In [1]: import numpy as np

In [2]: from numpy import linalg as LA

In [3]: np.set_printoptions(precision=3, suppress=True, linewidth=160, floatmode="fixed")

In [4]: rng = np.random.default_rng(209)

In [5]: J = np.triu(rng.random((9, 9)) < 0.3, 1).astype(int)

In [6]: J = J + J.T

In [7]: print(J)
[[0 0 0 1 1 0 0 0 1]
 [0 0 0 1 0 0 0 0 1]
 [0 0 0 0 1 0 0 0 0]
 [1 1 0 0 0 0 0 0 0]
 [1 0 1 0 0 0 0 0 1]
 [0 0 0 0 0 0 0 1 0]
 [0 0 0 0 0 0 0 0 0]
 [0 0 0 0 0 1 0 0 0]
 [1 1 0 0 1 0 0 0 0]]

In [8]: print([round(float(x), 3) for x in LA.svd(J, compute_uv=False)[:3]])
[2.562, 2.0, 1.562]

In [9]: print(np.argsort(-LA.norm(J, axis=0).round(6), kind="stable")[:3])
[0 4 8]

In [10]: print(np.round(LA.norm(J, 2) / LA.norm(J), 3))
0.64

In [11]: ev, evecs = LA.eigh(J)

In [12]: x = np.array([1, 0, 0, 2, 0, 0, 0, 1, 2])

In [13]: print(np.abs(J).sum(axis=1).max(), np.round(np.abs(ev).max(), 3))
3 2.562

In [14]: print(x @ J @ x)
8

In [15]: print(np.round(evecs * np.maximum(ev, 0) @ evecs.T, 3) + 0)
[[ 0.674  0.432  0.243  0.432  0.621  0.000  0.000  0.000  0.674]
 [ 0.432  0.527 -0.095  0.527  0.148  0.000  0.000  0.000  0.432]
 [ 0.243 -0.095  0.337 -0.095  0.473  0.000  0.000  0.000  0.243]
 [ 0.432  0.527 -0.095  0.527  0.148  0.000  0.000  0.000  0.432]
 [ 0.621  0.148  0.473  0.148  0.822  0.000  0.000  0.000  0.621]
 [ 0.000  0.000  0.000  0.000  0.000  0.500  0.000  0.500  0.000]
 [ 0.000  0.000  0.000  0.000  0.000  0.000  0.000  0.000  0.000]
 [ 0.000  0.000  0.000  0.000  0.000  0.500  0.000  0.500  0.000]
 [ 0.674  0.432  0.243  0.432  0.621  0.000  0.000  0.000  0.674]]

In [16]: print(x @ J @ x / (x @ x), round(float(ev[0]), 3), round(float(ev[-1]), 3))
0.8 -2.0 2.562

In [17]: print(LA.eigvalsh(J[1:, 1:]))
[-1.732 -1.000 -1.000  0.000  0.000  1.000  1.000  1.732]
